% python3 -q
>>> import numpy as np
>>> np.set_printoptions(suppress=True, linewidth=100)
>>> rnd = lambda a: np.round(a, 3) + 0
>>> arr = np.loadtxt("run1.csv", delimiter=",")
>>> rnd(arr)
array([[-0.987,  0.028, -0.359,  0.415, -0.801,  0.374, -1.042,  0.796, -0.474],
       [-0.987, -0.764,  0.631, -0.416,  0.933,  0.771,  0.115, -0.297, -0.552],
       [-0.395,  0.592, -0.319, -0.944,  0.264, -0.062, -1.075, -0.798,  0.797],
       [ 0.691,  0.13 , -0.617, -0.837, -0.605,  0.845,  0.112, -0.476, -1.051],
       [ 0.   , -1.497, -0.371, -0.343, -0.435, -1.036, -0.298, -0.363, -0.144],
       [ 0.789,  0.136,  0.629, -0.529,  0.67 , -0.483, -0.89 ,  0.868, -0.675],
       [ 0.099, -0.346,  0.963, -0.866, -0.953,  0.473,  0.181,  0.573,  0.836],
       [ 0.   ,  0.352,  1.237,  0.528, -0.667, -0.294, -0.376, -1.063, -0.515],
       [-0.888,  0.738,  0.025, -0.798, -0.244, -0.964,  0.824,  0.266, -0.538]])
>>> rnd(np.linalg.norm(arr, axis=0))
array([2., 2., 2., 2., 2., 2., 2., 2., 2.])
>>> J = np.load("test2.npy")
>>> J
array([[-1, -7, -5, -7, -9, -6, -4, -3, -7, -9],
       [ 8,  2,  4,  2,  0,  3,  5,  6,  2,  0],
       [-1, -7, -5, -7, -9, -6, -4, -3, -7, -9],
       [ 4, -2,  0, -2, -4, -1,  1,  2, -2, -4]])
>>> np.allclose(J[:-1].T @ np.linalg.lstsq(J[:-1].T, J[-1])[0], J[-1])
True
>>> U, s, vt = np.linalg.svd(J)
>>> rnd(s)
array([29.367, 12.552,  0.   ,  0.   ])
>>> out = U[:, :2] @ np.diag(s[:2]) @ vt[:2]
>>> rnd(np.linalg.norm(J - out) / np.linalg.norm(J))
np.float64(0.0)
>>> rnd(out)
array([[-1., -7., -5., -7., -9., -6., -4., -3., -7., -9.],
       [ 8.,  2.,  4.,  2.,  0.,  3.,  5.,  6.,  2.,  0.],
       [-1., -7., -5., -7., -9., -6., -4., -3., -7., -9.],
       [ 4., -2.,  0., -2., -4., -1.,  1.,  2., -2., -4.]])
>>> rnd(np.abs(J - out).max())
np.float64(0.0)
>>> np.linalg.matrix_rank(out)
np.int64(2)
>>> out = J[0, 0] * J[1:] - np.outer(J[1:, 0], J[0])
>>> out
array([[ 0, 54, 36, 54, 72, 45, 27, 18, 54, 72],
       [ 0,  0,  0,  0,  0,  0,  0,  0,  0,  0],
       [ 0, 30, 20, 30, 40, 25, 15, 10, 30, 40]])
>>> J[:, 0] / J[0, 0]
array([ 1., -8.,  1., -4.])
>>> np.flatnonzero(~out.round(6).any(axis=1))
array([1])
>>> np.linalg.matrix_rank(out), np.linalg.matrix_rank(J)
(np.int64(1), np.int64(2))
>>> W = np.array([[-3, 2, -1],
...     [4, 4, 2],
...     [5, 4, -1],
...     [2, 3, 4],
...     [0, 0, 1],
...     [4, 1, 3],
...     [5, -2, -5],
...     [-4, -2, 4],
...     [5, 2, -1],
...     [-4, 1, 5]])
>>> coef = np.array([2, 0, 3])
>>> H = np.maximum(J @ W + coef, 0)
>>> (H > 0).astype(int)
array([[0, 0, 0],
       [1, 1, 1],
       [0, 0, 0],
       [0, 0, 0]])
>>> np.linalg.matrix_rank(H)
np.int64(1)
>>> H
array([[ 0,  0,  0],
       [33, 31,  9],
       [ 0,  0,  0],
       [ 0,  0,  0]])
>>> Z = np.array([[-2, -2, 3], [-1, -2, 0], [-1, 3, 1]])
>>> W @ Z
array([[  5,  -1, -10],
       [-14, -10,  14],
       [-13, -21,  14],
       [-11,   2,  10],
       [ -1,   3,   1],
       [-12,  -1,  15],
       [ -3, -21,  10],
       [  6,  24,  -8],
       [-11, -17,  14],
       [  2,  21,  -7]])
>>> H @ Z
array([[   0,    0,    0],
       [-106, -101,  108],
       [   0,    0,    0],
       [   0,    0,    0]])
>>> X = np.load("layer19.npy")
>>> X
array([[ -0.068,  -5.411,   4.322,   3.383,  -0.834,  -4.127,  -0.592],
       [ -5.451,  -0.142,  -0.297,  -1.644,   2.679,   4.591,  -0.428],
       [ -0.705,  -0.077,  -3.506,  -3.618,   0.747,   7.57 ,   0.899],
       [  0.227,   6.552,   3.77 ,   1.739,  -6.576,  -2.67 ,  -0.421],
       [ -1.848,   0.332,   4.329,  -7.132,  -1.292,   3.142,   1.845],
       [ -2.499,  -6.381,  -0.555,   0.478,  -1.656,   1.777,   8.469],
       [ -1.376,  -3.921,   6.931,   3.766,   2.598,  -0.177,   4.769],
       [ -2.002,   7.542,  -0.541,   1.659,  -0.919,   7.88 ,  -3.298],
       [ -2.294,  -2.   ,   2.327,   2.834,   2.175,   4.115,  -0.601],
       [ -1.921,  -1.217,   1.494,   4.746,   0.15 ,  -0.173,   1.819],
       [  1.019,  -0.509,   3.64 ,   1.922,  -0.018,   2.923,   2.99 ],
       [  4.596,  -6.643,   0.948,   4.511,   3.361,   3.045,   2.67 ],
       [  4.489,  -4.168,  -4.644,   0.136,   0.748,  -9.05 , -10.492],
       [ -2.662,   3.91 ,  -1.843,   0.241,  -2.154,   4.28 ,   7.111],
       [ -1.426,   1.214,   2.705,  -3.346,   3.078,  -0.899,  -3.133],
       [  0.414,   6.064,   7.694,   3.029,  -0.574,   8.592,  -0.61 ],
       [ -3.163,   0.878,   4.498,   5.819,  -3.81 ,  -2.486,   1.436],
       [ -0.906,   0.034,   0.515,  -1.817,  -0.383,   0.786,   3.919],
       [ -2.235,  -5.173,   2.434,   1.151,   2.385,   2.309,   7.395],
       [ -5.169,  -0.952,  -1.089,   0.992,  -0.63 ,  -2.689,  -1.962],
       [ -0.81 ,   1.533,   2.009,   2.621,   0.257,   0.529,   3.735],
       [  0.02 ,  -3.425,  -2.56 ,  -2.815,   0.967,  -0.158,   4.663],
       [ -1.694,  -3.03 ,   1.996,  -1.009,  -3.037,   0.107,   6.475],
       [ -1.672, -10.073,   0.552,   4.331,   4.452,  -0.211,   4.183],
       [  4.599,  -3.888,  -2.717,   5.524,   3.354,   2.797,   2.949],
       [ -5.558,   9.729,  -0.416,  -5.395,  -2.203,   2.969,   2.748],
       [ -2.342,  -6.015,   1.326,   5.293,  -3.137,   2.095,  -3.62 ],
       [  2.327,   1.926,  -3.181,   0.754,   7.028,   0.721,  -0.612],
       [  5.373,  -7.646,  -5.03 ,   0.574,   4.988,  -0.918,  -4.074],
       [ -0.347,  -1.778,  -3.256,  -1.926,  -2.383,  -2.798,   1.292]])
>>> out = X / np.sqrt((X ** 2).mean(axis=1, keepdims=True))
>>> np.linalg.matrix_rank(X - X.mean(axis=1, keepdims=True))
np.int64(6)
>>> np.linalg.matrix_rank(out) == np.linalg.matrix_rank(X)
np.True_
>>> rnd(out[11])
array([ 1.138, -1.645,  0.235,  1.117,  0.832,  0.754,  0.661])
>>> proj = X @ np.linalg.solve(X.T @ X, X.T)
>>> np.allclose(proj @ proj, proj)
True
>>> rnd(proj @ X[:, 4])
array([-0.834,  2.679,  0.747, -6.576, -1.292, -1.656,  2.598, -0.919,  2.175,  0.15 , -0.018,
        3.361,  0.748, -2.154,  3.078, -0.574, -3.81 , -0.383,  2.385, -0.63 ,  0.257,  0.967,
       -3.037,  4.452,  3.354, -2.203, -3.137,  7.028,  4.988, -2.383])
>>> np.linalg.matrix_rank(np.eye(30) - proj)
np.int64(23)
>>> z = X[:, 1] > np.median(X[:, 1])
>>> u = X[z].mean(axis=0) - X[~z].mean(axis=0)
>>> rnd(u)
array([-1.889,  7.254,  0.981, -2.344, -1.26 ,  2.44 , -0.739])
>>> D = np.linalg.norm(X[:, None] - X[None], axis=-1)
>>> np.flatnonzero(D[5] < D.mean() / 2)
array([ 5, 18, 22])
>>> (D + 1e9 * np.eye(30)).round(6).argmin(axis=1)
array([ 9,  8,  1, 16, 17, 18, 18, 15,  9, 20, 20, 24, 28, 17,  1,  7,  9, 20,  5, 29, 10, 17, 17,
       18, 11, 13,  8, 14, 24, 21])
>>> D.mean(axis=1).argmax()
np.int64(12)
>>> rnd(D[:5, :5])
array([[ 0.   , 13.846, 16.754, 13.466, 14.342],
       [13.846,  0.   ,  7.148, 15.602,  9.368],
       [16.754,  7.148,  0.   , 16.932,  9.993],
       [13.466, 15.602, 16.932,  0.   , 13.742],
       [14.342,  9.368,  9.993, 13.742,  0.   ]])
>>> np.linalg.matrix_rank(D ** 2)
np.int64(9)
>>> D[5].round(6).argsort(kind="stable")[:4]
array([ 5, 18, 22, 21])
>>> vec = np.array([-5, -3, -4, -4, -1, 3, -1])
>>> y = X @ vec
>>> rnd(np.linalg.solve(X.T @ X, X.T @ y))
array([-5., -3., -4., -4., -1.,  3., -1.])
>>> rng = np.random.default_rng(782)
>>> y = y + 0.3 * rng.normal(size=30)
>>> rnd(y)
array([-25.548,  46.633,  53.557, -44.285,  28.887,  30.668, -32.199,  10.793,   7.759, -14.51 ,
       -20.019, -21.781,  -9.175,  16.611,   3.439, -35.881, -33.456,   8.648,   9.334,  23.579,
       -21.44 ,  25.881,  10.053,  10.103, -20.377,  30.193,  16.689, -11.853,  10.108,  20.02 ])
>>> coef, *_ = np.linalg.lstsq(X, y)
>>> [round(float(np.linalg.norm(np.linalg.solve(X.T @ X + lam * np.eye(7), X.T @ y))), 2) for lam in (0, 1, 10, 100)]
[8.8, 8.76, 8.38, 6.01]
>>> F = np.array([[3, 0, 0, 0, 0],
...     [0, 3, 0, 0, 0],
...     [0, 0, 0, 0, 0],
...     [0, 0, 0, 0, 0],
...     [0, 0, 0, 0, 5]])
>>> # row 3 repeats row 2
>>> np.argsort(-np.linalg.norm(F, axis=0).round(6), kind="stable")[:3]
array([4, 0, 1])
>>> vec = np.array([-4, 9, -4, 3, -1])
>>> F @ (2 * vec)
array([-24,  54,   0,   0, -10])
>>> F * vec
array([[-12,   0,   0,   0,   0],
       [  0,  27,   0,   0,   0],
       [  0,   0,   0,   0,   0],
       [  0,   0,   0,   0,   0],
       [  0,   0,   0,   0,  -5]])
>>> W0 = np.loadtxt("case10.csv", delimiter=",")
>>> W0
array([[ 3.282, -1.459, -1.361,  2.468,  1.362],
       [-1.459, -2.931, -3.255,  2.358, -2.796],
       [-1.361, -3.255,  1.653, -2.654,  0.21 ],
       [ 2.468,  2.358, -2.654, -3.262,  4.251],
       [ 1.362, -2.796,  0.21 ,  4.251,  4.259]])
>>> th = np.radians(36)
>>> r_ = np.eye(5)
>>> r_[1, 1] = r_[0, 0] = np.cos(th)
>>> r_[1, 0], r_[0, 1] = -np.sin(th), np.sin(th)
>>> rnd(r_)
array([[ 0.809,  0.588,  0.   ,  0.   ,  0.   ],
       [-0.588,  0.809,  0.   ,  0.   ,  0.   ],
       [ 0.   ,  0.   ,  1.   ,  0.   ,  0.   ],
       [ 0.   ,  0.   ,  0.   ,  1.   ,  0.   ],
       [ 0.   ,  0.   ,  0.   ,  0.   ,  1.   ]])
>>> out = W0 @ r_.T
>>> rnd(np.linalg.det(r_)), rnd(np.trace(r_))
(np.float64(1.0), np.float64(4.618))
>>> np.allclose(W0 @ W0.T, out @ out.T)
True
>>> np.allclose(np.linalg.norm(W0, axis=1), np.linalg.norm(out, axis=1))
True
>>> rnd(np.linalg.svd(W0, compute_uv=False)), rnd(np.linalg.svd(out, compute_uv=False))
(array([8., 8., 5., 4., 2.]), array([8., 8., 5., 4., 2.]))
>>> rnd(np.abs(out - W0).max(axis=0))
array([1.904, 1.901, 0.   , 0.   , 0.   ])
>>> evals, V = np.linalg.eigh(W0)
>>> np.abs(V[:, -1]).round(6).argmax()
np.int64(4)
>>> (evals > 1e-8).sum(), (evals < -1e-8).sum()
(np.int64(3), np.int64(2))
>>> rnd(np.abs(V[:, -1]))
array([0.513, 0.103, 0.205, 0.41 , 0.718])
>>> rnd(V.T @ V)
array([[1., 0., 0., 0., 0.],
       [0., 1., 0., 0., 0.],
       [0., 0., 1., 0., 0.],
       [0., 0., 0., 1., 0.],
       [0., 0., 0., 0., 1.]])
>>> rnd(np.linalg.svd(W0, compute_uv=False))
array([8., 8., 5., 4., 2.])
>>> [round(float(np.linalg.det(W0[:i, :i])), 2) + 0 for i in range(1, 6)]
[3.28, -11.75, -61.69, 447.05, 2560.0]
>>> rnd(np.linalg.eigvalsh(W0).min())
np.float64(-8.0)
>>> W0.shape
(5, 5)
>>> rnd(np.linalg.norm(W0))
np.float64(13.153)
>>> np.linalg.matrix_rank(W0)
np.int64(5)
>>> rnd(W0.sum(axis=0))
array([ 4.292, -8.083, -5.407,  3.161,  7.286])
>>> mat = np.loadtxt("mat.csv", delimiter=",")
>>> mat
array([[ 2., -1.,  5.,  0.,  2.,  0.,  2.,  0.,  5.,  1.],
       [-2., -1.,  2., -5., -2., -2., -2.,  5.,  5., -3.],
       [-2.,  4., -5.,  1., -1., -4.,  0.,  2., -4.,  6.],
       [ 0.,  3., -3., -2.,  0., -3.,  3.,  0., -2.,  3.],
       [-4.,  1., -4.,  2., -4., -4., -4.,  4.,  1.,  4.],
       [-5.,  0., -1., -3., -2., -4.,  1.,  4., -2.,  3.],
       [ 0.,  0.,  0.,  0.,  0.,  0.,  0.,  0.,  0.,  0.],
       [ 5.,  5.,  2., -2.,  4., -2.,  3.,  1.,  3.,  3.],
       [ 0.,  1.,  5., -3.,  2., -7., -2.,  2.,  3., -2.],
       [ 5.,  4.,  7., -1.,  6.,  0.,  0., -2.,  8., -1.],
       [ 1.,  0., -3., -1., -4., -6., -1.,  2.,  1.,  3.],
       [ 3.,  5.,  3., -2.,  6., -4.,  0., -1.,  5., -1.],
       [ 0.,  3., -3., -2.,  0., -3.,  3.,  0., -2.,  3.],
       [ 4.,  3.,  0., -1.,  2., -5.,  0., -2.,  1.,  4.],
       [ 0.,  0.,  0.,  0.,  0.,  0.,  0.,  0.,  0.,  0.],
       [-1.,  3., -1., -2.,  0., -5., -1.,  0.,  6.,  3.],
       [ 5.,  5.,  2., -2.,  4., -2.,  3.,  1.,  3.,  3.],
       [-3., -4.,  4., -4., -1.,  0.,  1.,  2.,  2., -3.],
       [-2., -1.,  2., -5., -2., -2., -2.,  5.,  5., -3.],
       [-2.,  1., -2.,  3., -1., -1., -3.,  2., -2.,  3.],
       [-3.,  0.,  0.,  2.,  0., -4., -1.,  2.,  0.,  1.],
       [ 1.,  3., -6., -3., -4., -9.,  2.,  2., -1.,  6.],
       [ 3.,  4., -1.,  2., -1., -6., -4.,  2.,  5., 11.],
       [-3., -2.,  4., -6., -1., -5.,  0.,  5.,  7., -5.],
       [ 0.,  2.,  2., -1.,  2., -1.,  0., -3.,  3., -1.],
       [-3., -1.,  0., -2., -2., -6.,  1.,  2.,  5., -1.],
       [-3.,  4., -3.,  1., -1., -6., -4.,  2.,  4.,  6.]])
>>> proj = mat @ np.linalg.solve(mat.T @ mat, mat.T)
>>> np.allclose(proj @ proj, proj)
True
>>> rnd(np.linalg.eigvalsh(proj))
array([0., 0., 0., 0., 0., 0., 0., 0., 0., 0., 0., 0., 0., 0., 0., 0., 0., 1., 1., 1., 1., 1., 1.,
       1., 1., 1., 1.])
>>> z = mat[:, 1] > np.median(mat[:, 1])
>>> u = mat[z].mean(axis=0) - mat[~z].mean(axis=0)
>>> ((mat - mat.mean(axis=0)) @ u > 0).astype(int)
array([0, 0, 1, 1, 0, 0, 0, 1, 0, 1, 0, 1, 1, 1, 0, 1, 1, 0, 0, 0, 0, 1, 1, 0, 1, 0, 1])
>>> D = np.linalg.norm(mat[:, None] - mat[None], axis=-1)
>>> np.flatnonzero(D[22] < D.mean() / 2)
array([22])
>>> (D + 1e9 * np.eye(27)).round(6).argmin(axis=1)
array([24, 18,  3, 12, 19, 20, 14, 16, 25, 11, 21,  7,  3,  7,  6, 26,  7,  1,  1, 20, 19, 10, 26,
        1,  6, 15,  4])
>>> np.unravel_index(D.round(6).argmax(), D.shape)
(np.int64(9), np.int64(21))
>>> D.mean(axis=1).argmax()
np.int64(9)
>>> D.shape
(27, 27)
>>> np.linalg.matrix_rank(D ** 2)
np.int64(12)
>>> rnd(D[:5, :5])
array([[ 0.   , 11.269, 16.763, 12.45 , 15.937],
       [11.269,  0.   , 17.029, 13.928, 13.077],
       [16.763, 17.029,  0.   ,  6.782,  8.544],
       [12.45 , 13.928,  6.782,  0.   , 11.358],
       [15.937, 13.077,  8.544, 11.358,  0.   ]])
